% ipython --no-banner

In [1]: import numpy as np

In [2]: np.set_printoptions(suppress=True, linewidth=140)

In [3]: m1 = np.load("m.npy")

In [4]: m1
Out[4]: 
array([[ 2,  2,  2,  2],
       [-3, -2, -3, -2],
       [ 2,  2,  2,  2],
       [-3, -2, -3, -2]])

In [5]: # rows 0 and 2 are equal

In [6]: T = np.stack([m1, 5 * m1, m1[::-1]])

In [7]: (T @ m1.T).shape
Out[7]: (3, 4, 4)

In [8]: np.linalg.matrix_rank(T.reshape(3, -1))
Out[8]: np.int64(2)

In [9]: np.round(np.linalg.norm(T, axis=(1, 2)), 1)
Out[9]: array([ 9.2, 45.8,  9.2])

In [10]: T.shape
Out[10]: (3, 4, 4)

In [11]: np.linalg.matrix_rank(T)
Out[11]: array([2, 2, 2])

In [12]: M2 = m1[0, 0] * m1[1:] - np.outer(m1[1:, 0], m1[0])

In [13]: M2
Out[13]: 
array([[0, 2, 0, 2],
       [0, 0, 0, 0],
       [0, 2, 0, 2]])

In [14]: np.linalg.matrix_rank(M2), np.linalg.matrix_rank(m1)
Out[14]: (np.int64(1), np.int64(2))

In [15]: np.flatnonzero(~M2.round(6).any(axis=1))
Out[15]: array([1])

In [16]: r = np.linalg.matrix_rank(m1)

In [17]: r
Out[17]: np.int64(2)

In [18]: N = np.linalg.svd(m1)[2][r:].T

In [19]: np.round(m1 @ N, 1) + 0
Out[19]: 
array([[0., 0.],
       [0., 0.],
       [0., 0.],
       [0., 0.]])

In [20]: np.round(N @ N.T, 1) + 0
Out[20]: 
array([[ 0.5,  0. , -0.5,  0. ],
       [ 0. ,  0.5,  0. , -0.5],
       [-0.5,  0. ,  0.5,  0. ],
       [ 0. , -0.5,  0. ,  0.5]])

In [21]: [int(np.linalg.matrix_rank(m1[:i])) for i in range(1, len(m1) + 1)]
Out[21]: [1, 2, 2, 2]

In [22]: U, sig, Vh = np.linalg.svd(m1)

In [23]: V = Vh[:(sig > 1e-8).sum()]

In [24]: rng = np.random.default_rng(374363)

In [25]: x = m1[3] + -2 * m1[0] + rng.integers(2) * np.eye(4)[3]

In [26]: x
Out[26]: array([-7., -6., -7., -5.])

In [27]: np.allclose(V.T @ V @ x, x)
Out[27]: False

In [28]: np.round(np.diag(V.T @ V), 1)
Out[28]: array([0.5, 0.5, 0.5, 0.5])

In [29]: C2 = m1.T @ m1

In [30]: np.allclose(C2, C2.T)
Out[30]: True

In [31]: np.round(np.linalg.eigvalsh(C2)[::-1], 1) + 0
Out[31]: array([83.2,  0.8,  0. ,  0. ])

In [32]: np.trace(C2), (m1 ** 2).sum()
Out[32]: (np.int64(84), np.int64(84))

In [33]: np.diag(C2)
Out[33]: array([26, 16, 26, 16])

In [34]: np.linalg.matrix_rank(C2)
Out[34]: np.int64(2)
